In [1]: import numpy as np

In [2]: np.set_printoptions(precision=1, suppress=True, linewidth=120)

In [3]: arr = np.loadtxt("arr.csv", delimiter=",")

In [4]: arr
Out[4]: 
array([[ 2.,  2., -2.],
       [ 2., -1., -1.],
       [-2., -1., -1.]])

In [5]: w, evecs = np.linalg.eigh(arr)

In [6]: x0 = np.array([-3, -2, 2])

In [7]: print(evecs * np.maximum(w, 0) @ evecs.T)
[[ 2.7  1.3 -1.3]
 [ 1.3  0.7 -0.7]
 [-1.3 -0.7  0.7]]

In [8]: print(np.linalg.eigvalsh(arr[1:, 1:]))
[-2.  0.]

In [9]: evecs * np.abs(w) @ evecs.T
Out[9]: 
array([[ 3.3,  0.7, -0.7],
       [ 0.7,  2.3, -0.3],
       [-0.7, -0.3,  2.3]])

In [10]: round(x0 @ arr @ x0 / (x0 @ x0), 1), round(w[0], 1), w[-1]
Out[10]: (np.float64(3.9), np.float64(-2.0), np.float64(4.0))

In [11]: O, _ = np.linalg.qr(np.array([[0.3, 0.6, 0.0, 0.6],
    ...:     [-0.5, -0.7, 0.5, 0.6],
    ...:     [-1.8, 1.7, 0.3, -0.3],
    ...:     [-0.5, -1.6, 0.0, -0.5]]))

In [12]: feats = O[:, :3]

In [13]: feats
Out[13]: 
array([[-0.2,  0.3, -0.2],
       [ 0.3, -0.4, -0.9],
       [ 0.9,  0.4,  0.1],
       [ 0.3, -0.8,  0.4]])

In [14]: other = np.c_[feats[:, :2] @ np.array([[3, -4], [6, 7]]), np.array([-2, 2, 2, 2])]

In [15]: other
Out[15]: 
array([[ 1.4,  2.8, -2. ],
       [-1.6, -3.8,  2. ],
       [ 5. , -1. ,  2. ],
       [-3.9, -6.5,  2. ]])

In [16]: np.linalg.lstsq(feats, other[:, 0])[0]
Out[16]: array([3., 6., 0.])

In [17]: np.round(np.linalg.norm(other - feats @ np.linalg.lstsq(feats, other)[0], axis=0), 1) + 0
Out[17]: array([0., 0., 1.])

In [18]: np.linalg.matrix_rank(other)
Out[18]: np.int64(3)

In [19]: np.linalg.svd(other, compute_uv=False)
Out[19]: array([9.7, 5.5, 0.9])

In [20]: other - other[0]
Out[20]: 
array([[ 0. ,  0. ,  0. ],
       [-3. , -6.6,  4. ],
       [ 3.6, -3.8,  4. ],
       [-5.3, -9.3,  4. ]])

In [21]: other.sum(axis=1)
Out[21]: array([ 2.2, -3.4,  6. , -8.4])

In [22]: other.shape
Out[22]: (4, 3)

In [23]: np.round(np.abs(other).max(), 1)
Out[23]: np.float64(6.5)

In [24]: round(feats[:, 2] @ feats[:, 1], 1)
Out[24]: np.float64(-0.0)

In [25]: print(np.linalg.svd(feats, compute_uv=False))
[1. 1. 1.]

In [26]: np.linalg.norm(feats, axis=0)
Out[26]: array([1., 1., 1.])

In [27]: np.round(feats.T @ feats, 1) + 0
Out[27]: 
array([[1., 0., 0.],
       [0., 1., 0.],
       [0., 0., 1.]])

In [28]: A = np.load("dump.npy")

In [29]: print(A.round(1) + 0)
[[-0.5  0.7 -0.5]
 [-0.5 -0.7 -0.5]
 [-0.7  0.   0.7]]

In [30]: # columns are unit length and at right angles

In [31]: round(float(np.trace(A)), 1)
Out[31]: -0.5

In [32]: (A + A.T) / 2
Out[32]: 
array([[-0.5,  0.1, -0.6],
       [ 0.1, -0.7, -0.2],
       [-0.6, -0.2,  0.7]])

In [33]: round(float(np.linalg.det(A)), 1)
Out[33]: 1.0

In [34]: O, Rm = np.linalg.qr(A)

In [35]: np.round(O.T @ O, 1) + 0
Out[35]: 
array([[1., 0., 0.],
       [0., 1., 0.],
       [0., 0., 1.]])

In [36]: O.round(1) + 0
Out[36]: 
array([[-0.5,  0.7, -0.5],
       [-0.5, -0.7, -0.5],
       [-0.7,  0. ,  0.7]])

In [37]: np.round(O @ Rm, 1) + 0
Out[37]: 
array([[-0.5,  0.7, -0.5],
       [-0.5, -0.7, -0.5],
       [-0.7,  0. ,  0.7]])

In [38]: np.allclose(Rm.T @ Rm, A.T @ A)
Out[38]: True

In [39]: round(float(abs(Rm[0, 0])), 1), round(float(np.linalg.norm(A[:, 0])), 1)
Out[39]: (1.0, 1.0)

In [40]: O.shape, Rm.shape
Out[40]: ((3, 3), (3, 3))

In [41]: f = np.array([1, 0, 0])

In [42]: other = A + np.outer(f, np.eye(3)[1])

In [43]: np.linalg.matrix_rank(np.linalg.inv(other) - np.linalg.inv(A), tol=1e-8)
Out[43]: np.int64(1)

In [44]: round(np.linalg.det(other) / np.linalg.det(A), 1), round(1 + np.linalg.solve(A, f)[1], 1)
Out[44]: (np.float64(1.7), np.float64(1.7))

In [45]: print(other.round(1) + 0)
[[-0.5  1.7 -0.5]
 [-0.5 -0.7 -0.5]
 [-0.7  0.   0.7]]

In [46]: W1 = np.array([[3, 1, 2, 3], [0, 0, 0, 0], [3, 1, 2, 0]])

In [47]: b = np.array([2, 4, 3, 2])

In [48]: act = np.maximum(other @ W1 + b, 0)

In [49]: act
Out[49]: 
array([[0. , 3. , 1. , 0.6],
       [0. , 3. , 1. , 0.4],
       [2. , 4. , 3. , 0. ]])

In [50]: C = np.array([[0, -1], [2, 1], [2, -1], [0, 0]])

In [51]: W1 @ C
Out[51]: 
array([[ 6, -4],
       [ 0,  0],
       [ 6, -4]])

In [52]: J = np.load("out11.npy")

In [53]: print(J)
[[ 0  0  0 -3  0  0  0]
 [ 0  0  0  0 -5  0  0]
 [ 0  0  1  0  0  0  0]
 [ 0  0  0  0  0 -3  0]
 [ 0  2  0  0  0  0  0]
 [-3  0  0  0  0  0  0]
 [ 0  0  0  0  0  0 -5]]

In [54]: def softmax(z):
    ...:     e = np.exp(z - z.max(axis=-1, keepdims=True))
    ...:     return e / e.sum(axis=-1, keepdims=True)
    ...: 

In [55]: np.round(softmax(J[6]), 1) + 0
Out[55]: array([0.2, 0.2, 0.2, 0.2, 0.2, 0.2, 0. ])

In [56]: scores = J @ J.T / np.sqrt(7)

In [57]: print(np.round(softmax(scores + np.triu(np.full(scores.shape, -np.inf), 1)), 1) + 0)
[[1.  0.  0.  0.  0.  0.  0. ]
 [0.  1.  0.  0.  0.  0.  0. ]
 [0.3 0.3 0.4 0.  0.  0.  0. ]
 [0.  0.  0.  0.9 0.  0.  0. ]
 [0.1 0.1 0.1 0.1 0.5 0.  0. ]
 [0.  0.  0.  0.  0.  0.9 0. ]
 [0.  0.  0.  0.  0.  0.  1. ]]

In [58]: print(softmax(scores).round(6).argmax(axis=1))
[0 1 2 3 4 5 6]

In [59]: print(np.round(softmax(scores), 1) + 0)
[[0.8 0.  0.  0.  0.  0.  0. ]
 [0.  1.  0.  0.  0.  0.  0. ]
 [0.1 0.1 0.2 0.1 0.1 0.1 0.1]
 [0.  0.  0.  0.8 0.  0.  0. ]
 [0.1 0.1 0.1 0.1 0.4 0.1 0.1]
 [0.  0.  0.  0.  0.  0.8 0. ]
 [0.  0.  0.  0.  0.  0.  1. ]]

In [60]: np.linalg.norm(J, axis=0)
Out[60]: array([3., 2., 1., 3., 5., 3., 5.])

In [61]: np.linalg.svd(J, compute_uv=False)
Out[61]: array([5., 5., 3., 3., 3., 2., 1.])

In [62]: other = np.linalg.inv(J)

In [63]: round(float(np.linalg.det(J) * np.linalg.det(other)), 1)
Out[63]: 1.0

In [64]: other
Out[64]: 
array([[-0. , -0. , -0. , -0. , -0. , -0.3, -0. ],
       [ 0. ,  0. ,  0. ,  0. ,  0.5,  0. ,  0. ],
       [ 0. ,  0. ,  1. ,  0. ,  0. ,  0. ,  0. ],
       [-0.3, -0. , -0. , -0. , -0. , -0. , -0. ],
       [-0. , -0.2, -0. , -0. , -0. , -0. , -0. ],
       [-0. , -0. , -0. , -0.3, -0. , -0. , -0. ],
       [-0. , -0. , -0. , -0. , -0. , -0. , -0.2]])

In [65]: np.round(np.linalg.cond(J), 1)
Out[65]: np.float64(5.0)

In [66]: print(np.allclose(other, J.T))
False

In [67]: U, sv, vt = np.linalg.svd(J, full_matrices=False)

In [68]: U.T @ U
Out[68]: 
array([[1., 0., 0., 0., 0., 0., 0.],
       [0., 1., 0., 0., 0., 0., 0.],
       [0., 0., 1., 0., 0., 0., 0.],
       [0., 0., 0., 1., 0., 0., 0.],
       [0., 0., 0., 0., 1., 0., 0.],
       [0., 0., 0., 0., 0., 1., 0.],
       [0., 0., 0., 0., 0., 0., 1.]])

In [69]: round(np.sqrt((sv ** 2).sum()), 1), round(float(np.linalg.norm(J)), 1)
Out[69]: (np.float64(9.1), 9.1)

In [70]: print(U.shape, sv.shape, vt.shape)
(7, 7) (7,) (7, 7)

In [71]: (sv > 1e-8).sum()
Out[71]: np.int64(7)

In [72]: np.cumsum(sv ** 2) / np.sum(sv ** 2)
Out[72]: array([0.3, 0.6, 0.7, 0.8, 0.9, 1. , 1. ])

In [73]: data = np.load("w.npy")

In [74]: print(data)
[[ 1.  5.  0.  0.  0.  0.]
 [ 5.  3.  5.  0.  0.  0.]
 [ 0.  5.  4.  5.  0.  0.]
 [ 0.  0.  5. -3.  5.  0.]
 [ 0.  0.  0.  5. -1.  5.]
 [ 0.  0.  0.  0.  5. -2.]]

In [75]: # symmetric, so the eigenvalues are real

In [76]: print([round(float(np.linalg.det(data[:i, :i])), 2) + 0 for i in range(1, 7)])
[1.0, -22.0, -113.0, 889.0, 1936.0, -26097.0]

In [77]: np.all(np.linalg.eigvalsh(data) > 0)
Out[77]: np.False_

In [78]: round(float(np.linalg.eigvalsh(data).min()), 1)
Out[78]: -9.7

In [79]: f = np.array([-5, -5])

In [80]: np.polyval(f, data[4])
Out[80]: array([ -5.,  -5.,  -5., -30.,   0., -30.])

In [81]: np.correlate(data[4], data[1], "full")
Out[81]: array([ 0.,  0.,  0.,  0.,  0.,  0., 25., 10., 47., 10., 25.])

In [82]: np.convolve(data[4], f)
Out[82]: array([  0.,   0.,   0., -25., -20., -20., -25.])

In [83]: np.array([np.convolve(row, f, "same") for row in data])
Out[83]: 
array([[ -5., -30., -25.,   0.,   0.,   0.],
       [-25., -40., -40., -25.,   0.,   0.],
       [  0., -25., -45., -45., -25.,   0.],
       [  0.,   0., -25., -10., -10., -25.],
       [  0.,   0.,   0., -25., -20., -20.],
       [  0.,   0.,   0.,   0., -25., -15.]])

In [84]: C = np.sign(np.array([[0, -2, -1, -1], [-2, -2, 0, 3], [-1, -1, 1, 3], [3, 1, 1, -2]]))

In [85]: other = (np.tril(C, -1) + np.eye(4)) @ (np.triu(C, 1) + np.eye(4))

In [86]: w = np.array([4, -6, -3, 9])

In [87]: K = np.rint(other * w @ np.linalg.inv(other)) + 0

In [88]: K
Out[88]: 
array([[ 116.,   61.,   29.,  -22.],
       [-182.,  -97.,  -44.,   37.],
       [-104.,  -52.,  -29.,   19.],
       [ -40.,  -20.,  -10.,   14.]])

In [89]: [round(float(x), 1) for x in np.linalg.svd(K, compute_uv=False)[:3]]
Out[89]: [285.1, 6.4, 4.4]

In [90]: rng = np.random.default_rng(67892)

In [91]: other = K + rng.integers(-2, 3, (4, 3)) @ rng.integers(-2, 3, (3, 4))

In [92]: other
Out[92]: 
array([[ 118.,   63.,   25.,  -28.],
       [-185.,  -92.,  -45.,   31.],
       [-102.,  -50.,  -30.,   16.],
       [ -49.,  -13.,   -7.,   10.]])

In [93]: np.abs(other - K).sum(axis=1)
Out[93]: array([14., 15.,  8., 23.])

In [94]: np.round(np.linalg.svd(other - K, compute_uv=False), 1) + 0
Out[94]: array([14.7,  9.3,  1.5,  0. ])

In [95]: other - K
Out[95]: 
array([[ 2.,  2., -4., -6.],
       [-3.,  5., -1., -6.],
       [ 2.,  2., -1., -3.],
       [-9.,  7.,  3., -4.]])

In [96]: np.linalg.matrix_rank(other - K, tol=1e-8)
Out[96]: np.int64(3)

In [97]: E = np.loadtxt("layer12.csv", delimiter=",")

In [98]: print(E)
[[ 0. -3. -6. -1. -4. -3. -2. -1.]
 [ 8.  5.  2.  7.  4.  5.  6.  7.]
 [ 4.  1. -2.  3.  0.  1.  2.  3.]
 [ 5.  2. -1.  4.  1.  2.  3.  4.]
 [ 5.  2. -1.  4.  1.  2.  3.  4.]
 [ 0. -3. -6. -1. -4. -3. -2. -1.]]

In [99]: t3 = np.stack([E, 5 * E, E[::-1]])

In [100]: np.linalg.matrix_rank(t3)
Out[100]: array([2, 2, 2])

In [101]: m1 = np.array([[2, 0, 1], [0, 1, 2], [0, 0, 0]])

In [102]: m1
Out[102]: 
array([[2, 0, 1],
       [0, 1, 2],
       [0, 0, 0]])

In [103]: round(np.linalg.norm(m1, 2) / np.linalg.norm(m1), 1)
Out[103]: np.float64(0.8)

In [104]: print(np.linalg.matrix_rank(m1, rtol=0.1))
2

In [105]: [round(float(x), 1) for x in np.linalg.svd(m1, compute_uv=False)[:3]]
Out[105]: [2.6, 1.7, 0.0]

In [106]: other = np.array([[2, 3, -3], [3, -3, -2], [2, -1, -1]])

In [107]: other.T @ m1.T
Out[107]: 
array([[ 6,  7,  0],
       [ 5, -5,  0],
       [-7, -4,  0]])

In [108]: np.linalg.matrix_rank(np.vstack([m1, other.T]))
Out[108]: np.int64(3)

In [109]: np.einsum("ij,ij->i", m1, m1)
Out[109]: array([5, 5, 0])

In [110]: np.vstack([m1, other.T]).shape
Out[110]: (6, 3)
